$ ipython --no-banner

In [1]: import numpy as np

In [2]: import numpy.linalg as la

In [3]: np.set_printoptions(precision=1, suppress=True, linewidth=140)

In [4]: B = np.array([[0, 1, 0, 2, 0],
   ...:     [0, 0, 0, 2, 0],
   ...:     [0, 0, 0, 2, 1],
   ...:     [0, 2, 0, 0, 0],
   ...:     [2, 1, 0, 2, 1]])

In [5]: data = np.triu(B, 1)

In [6]: data
Out[6]: 
array([[0, 1, 0, 2, 0],
       [0, 0, 0, 2, 0],
       [0, 0, 0, 2, 1],
       [0, 0, 0, 0, 0],
       [0, 0, 0, 0, 0]])

In [7]: # columns 0 and 2 are equal

In [8]: Uu, sigma, VT = la.svd(data)

In [9]: sigma
Out[9]: array([3.6, 1. , 0.6, 0. , 0. ])

In [10]: B = Uu[:, :3] @ np.diag(sigma[:3]) @ VT[:3]

In [11]: round(np.abs(data - B).max(), 1)
Out[11]: np.float64(0.0)

In [12]: round(float(la.norm(data - B, 2)), 1), sigma[3]
Out[12]: (0.0, np.float64(0.0))

In [13]: Uu, sigma, VT = la.svd(data)

In [14]: vecs = VT[:(sigma > 1e-8).sum()]

In [15]: rng = np.random.default_rng(8448)

In [16]: x0 = data[4] + 4 * data[1] + rng.integers(2) * np.eye(5)[4]

In [17]: x0
Out[17]: array([0., 0., 0., 8., 0.])

In [18]: np.allclose(vecs.T @ vecs @ x0, x0)
Out[18]: True

In [19]: np.round(np.diag(vecs.T @ vecs), 1) + 0
Out[19]: array([0., 1., 0., 1., 1.])

In [20]: [round(float(x), 1) for x in la.svd(data, compute_uv=False)[:3]]
Out[20]: [3.6, 1.0, 0.6]

In [21]: la.cond(data) > 100
Out[21]: np.True_

In [22]: round(la.norm(data, 2) / la.norm(data), 1)
Out[22]: np.float64(1.0)

In [23]: x0 = np.array([-4, 4, 2, 4, 3])

In [24]: h = np.maximum(data @ x0, 0)

In [25]: data.T @ h
Out[25]: array([ 0, 12,  0, 62, 11])

In [26]: np.tanh(data @ x0)
Out[26]: array([1., 1., 1., 0., 0.])

In [27]: np.maximum(data @ x0, 0) - np.maximum(-data @ x0, 0)
Out[27]: array([12,  8, 11,  0,  0])

In [28]: np.flatnonzero(h > 1e-9)
Out[28]: array([0, 1, 2])

In [29]: labels = rng.permutation(5)

In [30]: labels
Out[30]: array([1, 3, 4, 0, 2])

In [31]: B = data[labels][:, labels]

In [32]: np.trace(B)
Out[32]: np.int64(0)

In [33]: np.diag(B)
Out[33]: array([0, 0, 0, 0, 0])

In [34]: np.allclose(B, data)
Out[34]: False

In [35]: K = np.loadtxt("a.csv", delimiter=",")

In [36]: K
Out[36]: 
array([[ 0., -2.,  0.],
       [-3.,  3., -2.],
       [ 2., -2., -3.]])

In [37]: B = K + rng.integers(-2, 3, (3, 2)) @ rng.integers(-2, 3, (2, 3))

In [38]: B
Out[38]: 
array([[ 0., -6.,  0.],
       [-5.,  1., -3.],
       [ 6., -6., -1.]])

In [39]: np.round(la.svd(B - K, compute_uv=False), 1) + 0
Out[39]: array([6.7, 4. , 0. ])

In [40]: np.abs(B - K).sum(axis=1)
Out[40]: array([ 4.,  5., 10.])

In [41]: B - K
Out[41]: 
array([[ 0., -4.,  0.],
       [-2., -2., -1.],
       [ 4., -4.,  2.]])

In [42]: x0 = np.array([2, 0, 0])

In [43]: target = K @ x0

In [44]: target
Out[44]: array([ 0., -6.,  4.])

In [45]: np.round(la.solve(K, target + K[:, 1]), 1) + 0
Out[45]: array([2., 1., 0.])

In [46]: la.solve(K.T, K[0])
Out[46]: array([ 1., -0., -0.])

In [47]: la.solve(K, K[:, 2])
Out[47]: array([-0., -0.,  1.])

In [48]: np.round(la.solve(K, -2 * target), 1) + 0
Out[48]: array([-4.,  0.,  0.])

In [49]: M = np.loadtxt("dump.csv", delimiter=",")

In [50]: M
Out[50]: 
array([[ 2.,  0.,  0., -2., -2.,  1.,  2.,  1.,  2.],
       [ 0.,  0., -2., -1., -2., -2.,  1., -1.,  0.],
       [ 2.,  0.,  0., -2., -2.,  1.,  2.,  1.,  2.],
       [ 1.,  0., -1., -1., -2., -1., -1.,  1., -2.],
       [-2.,  0.,  2.,  0., -2.,  0., -1.,  0.,  0.],
       [ 0., -2.,  2.,  1.,  1.,  0.,  0.,  0., -1.],
       [ 2., -2.,  0.,  0., -1., -1.,  2., -1., -2.]])

In [51]: Uu, sigma, VT = la.svd(M)

In [52]: np.argmax(sigma[:-1] / (sigma[1:] + 1e-6)) + 1
Out[52]: np.int64(6)

In [53]: B = Uu[:, :6] @ np.diag(sigma[:6]) @ VT[:6]

In [54]: la.matrix_rank(B)
Out[54]: np.int64(6)

In [55]: B.round(1) + 0
Out[55]: 
array([[ 2.,  0.,  0., -2., -2.,  1.,  2.,  1.,  2.],
       [ 0.,  0., -2., -1., -2., -2.,  1., -1.,  0.],
       [ 2.,  0.,  0., -2., -2.,  1.,  2.,  1.,  2.],
       [ 1.,  0., -1., -1., -2., -1., -1.,  1., -2.],
       [-2.,  0.,  2.,  0., -2.,  0., -1.,  0.,  0.],
       [ 0., -2.,  2.,  1.,  1.,  0.,  0.,  0., -1.],
       [ 2., -2.,  0.,  0., -1., -1.,  2., -1., -2.]])

In [56]: la.matrix_rank(M, rtol=0.05)
Out[56]: np.int64(6)

In [57]: x0 = np.array([0, 0, 4, 3, 0, 3, 1, 5, 5])

In [58]: M * x0
Out[58]: 
array([[  0.,   0.,   0.,  -6.,  -0.,   3.,   2.,   5.,  10.],
       [  0.,   0.,  -8.,  -3.,  -0.,  -6.,   1.,  -5.,   0.],
       [  0.,   0.,   0.,  -6.,  -0.,   3.,   2.,   5.,  10.],
       [  0.,   0.,  -4.,  -3.,  -0.,  -3.,  -1.,   5., -10.],
       [ -0.,   0.,   8.,   0.,  -0.,   0.,  -1.,   0.,   0.],
       [  0.,  -0.,   8.,   3.,   0.,   0.,   0.,   0.,  -5.],
       [  0.,  -0.,   0.,   0.,  -0.,  -3.,   2.,  -5., -10.]])

In [59]: M @ np.ones(9)
Out[59]: array([ 4., -7.,  4., -6., -3.,  1., -3.])

In [60]: M @ np.eye(9)[4]
Out[60]: array([-2., -2., -2., -2., -2.,  1., -1.])

In [61]: la.norm(M @ x0) <= la.norm(M, 2) * la.norm(x0) + 1e-9
Out[61]: np.True_

In [62]: M @ x0
Out[62]: array([ 14., -21.,  14., -16.,   7.,   6., -16.])

In [63]: (M * x0).sum(axis=1)
Out[63]: array([ 14., -21.,  14., -16.,   7.,   6., -16.])

In [64]: np.round(M @ la.pinv(M) @ M, 1) + 0
Out[64]: 
array([[ 2.,  0.,  0., -2., -2.,  1.,  2.,  1.,  2.],
       [ 0.,  0., -2., -1., -2., -2.,  1., -1.,  0.],
       [ 2.,  0.,  0., -2., -2.,  1.,  2.,  1.,  2.],
       [ 1.,  0., -1., -1., -2., -1., -1.,  1., -2.],
       [-2.,  0.,  2.,  0., -2.,  0., -1.,  0.,  0.],
       [ 0., -2.,  2.,  1.,  1.,  0.,  0.,  0., -1.],
       [ 2., -2.,  0.,  0., -1., -1.,  2., -1., -2.]])

In [65]: np.allclose(M[:-1].T @ la.lstsq(M[:-1].T, M[-1])[0], M[-1])
Out[65]: False

In [66]: np.unique(M.round(6), axis=0).shape
Out[66]: (6, 9)

In [67]: np.abs(np.diag(la.qr(M)[1])) > 1e-9
Out[67]: array([ True,  True,  True,  True,  True,  True, False])

In [68]: r0, v = M[1], M[0]

In [69]: r0 @ r0
Out[69]: np.float64(15.0)

In [70]: r0 @ v
Out[70]: np.float64(5.0)

In [71]: pr = (r0 @ v) / (r0 @ r0) * r0

In [72]: np.outer(r0, v)
Out[72]: 
array([[ 0.,  0.,  0., -0., -0.,  0.,  0.,  0.,  0.],
       [ 0.,  0.,  0., -0., -0.,  0.,  0.,  0.,  0.],
       [-4., -0., -0.,  4.,  4., -2., -4., -2., -4.],
       [-2., -0., -0.,  2.,  2., -1., -2., -1., -2.],
       [-4., -0., -0.,  4.,  4., -2., -4., -2., -4.],
       [-4., -0., -0.,  4.,  4., -2., -4., -2., -4.],
       [ 2.,  0.,  0., -2., -2.,  1.,  2.,  1.,  2.],
       [-2., -0., -0.,  2.,  2., -1., -2., -1., -2.],
       [ 0.,  0.,  0., -0., -0.,  0.,  0.,  0.,  0.]])

In [73]: round(la.norm(r0 + v) ** 2 + la.norm(r0 - v) ** 2, 1)
Out[73]: np.float64(74.0)

In [74]: round((v - pr) @ r0, 1)
Out[74]: np.float64(0.0)

In [75]: B = M[0, 0] * M[1:] - np.outer(M[1:, 0], M[0])

In [76]: B
Out[76]: 
array([[ 0.,  0., -4., -2., -4., -4.,  2., -2.,  0.],
       [ 0.,  0.,  0.,  0.,  0.,  0.,  0.,  0.,  0.],
       [ 0.,  0., -2.,  0., -2., -3., -4.,  1., -6.],
       [ 0.,  0.,  4., -4., -8.,  2.,  2.,  2.,  4.],
       [ 0., -4.,  4.,  2.,  2.,  0.,  0.,  0., -2.],
       [ 0., -4.,  0.,  4.,  2., -4.,  0., -4., -8.]])

In [77]: la.matrix_rank(B), la.matrix_rank(M)
Out[77]: (np.int64(5), np.int64(6))

In [78]: M[:, 0] / M[0, 0]
Out[78]: array([ 1. ,  0. ,  1. ,  0.5, -1. ,  0. ,  1. ])

In [79]: m1 = np.load("arr.npy")

In [80]: m1
Out[80]: 
array([[-11. ,  15.3,  -9.6,   2.1,   3.8,  10. ],
       [-10. ,  14.7,  -9.8,   1.4,   3.6,  10. ],
       [-10.6,  13.3, -10.5,   0.9,   4.9,  10.3],
       [-10.6,  15.1, -10.7,   0.4,   5.7,   9.9],
       [-10. ,  14.8,  -8.8,   0.4,   5.6,  10.1],
       [-11.6,  14.1, -10.3,  -1. ,   7.1,   8.7],
       [-10.9,  15.4, -10.9,  -1.8,   4.7,  10.8],
       [ -8.2,  14.4, -10.7,  -1.6,   5.5,   9.2],
       [-10.3,  15.6,  -9.7,   0.3,   6.5,   9.6],
       [ -9.2,  15.3,  -9.4,  -0.1,   5.6,  11.1],
       [-10. ,  14.3, -10.2,  -1.3,   5.2,   8.7],
       [-10.3,  15.1, -11. ,  -1. ,   5.3,   9.7],
       [ -8.3,  16.2,  -9.3,   1. ,   4.2,  10.6],
       [ -8.8,  15.3, -10.9,   1.1,   3.9,  10.1],
       [ -8.6,  16.4,  -7.8,   1.3,   5.7,   8.7],
       [-11.4,  13.6,  -9.7,  -1.2,   4.7,   9.7],
       [-10.1,  14.6,  -9.8,   0.3,   4.8,   9.6],
       [-10. ,  16.4,  -9.4,  -0.5,   4.9,   9. ],
       [ -9.4,  15.3,  -9.3,  -0.3,   4.7,   8.2],
       [-11.9,  15.9,  -9.8,   0.3,   5. ,  11.1],
       [ -8.8,  15. , -10.9,   0. ,   4.7,  10.7],
       [ -9.9,  14.3, -10.5,   0.1,   5. ,  11.3],
       [-10.4,  14.8, -11.6,   0.5,   4.2,  11.1],
       [-10.2,  13.3, -10. ,  -1.2,   6.2,  10.5],
       [ -9.1,  17. , -11.5,   1.5,   3.6,  10.4],
       [ -9.7,  15.1, -11.5,  -1.9,   3.5,  10.3]])

In [81]: x0 = np.array([-3, 2, 1, 1, -1, -2])

In [82]: target = m1 @ x0

In [83]: np.round(la.pinv(m1) @ m1, 1) + 0
Out[83]: 
array([[1., 0., 0., 0., 0., 0.],
       [0., 1., 0., 0., 0., 0.],
       [0., 0., 1., 0., 0., 0.],
       [0., 0., 0., 1., 0., 0.],
       [0., 0., 0., 0., 1., 0.],
       [0., 0., 0., 0., 0., 1.]])

In [84]: target = target + 0.1 * rng.normal(size=26)

In [85]: target
Out[85]: 
array([32.3, 27.7, 23.2, 26.1, 25.5, 27.2, 24.4, 17. , 27. , 21.1, 24.5, 24.5, 23.6, 23.1, 28.9, 26.3, 26. , 30.1, 28.2, 30.7, 19.4, 20.3,
       23.2, 18.9, 26.9, 21.9])

In [86]: coef, *_ = la.lstsq(m1, target)

In [87]: coef
Out[87]: array([-3.,  2.,  1.,  1., -1., -2.])

In [88]: coef.round()
Out[88]: array([-3.,  2.,  1.,  1., -1., -2.])

In [89]: round(float(la.norm(target - m1 @ coef)), 1)
Out[89]: 0.5

In [90]: proj = m1 @ la.solve(m1.T @ m1, m1.T)

In [91]: round(np.trace(proj), 1)
Out[91]: np.float64(6.0)

In [92]: proj @ m1[:, 4]
Out[92]: array([3.8, 3.6, 4.9, 5.7, 5.6, 7.1, 4.7, 5.5, 6.5, 5.6, 5.2, 5.3, 4.2, 3.9, 5.7, 4.7, 4.8, 4.9, 4.7, 5. , 4.7, 5. , 4.2, 6.2, 3.6, 3.5])

In [93]: np.diag(proj)
Out[93]: array([0.3, 0.2, 0.3, 0.1, 0.2, 0.4, 0.2, 0.3, 0.2, 0.3, 0.1, 0.1, 0.3, 0.2, 0.4, 0.3, 0.1, 0.2, 0.2, 0.3, 0.2, 0.2, 0.2, 0.3, 0.3, 0.4])

In [94]: np.round(la.eigvalsh(proj), 1) + 0
Out[94]: array([0., 0., 0., 0., 0., 0., 0., 0., 0., 0., 0., 0., 0., 0., 0., 0., 0., 0., 0., 0., 1., 1., 1., 1., 1., 1.])
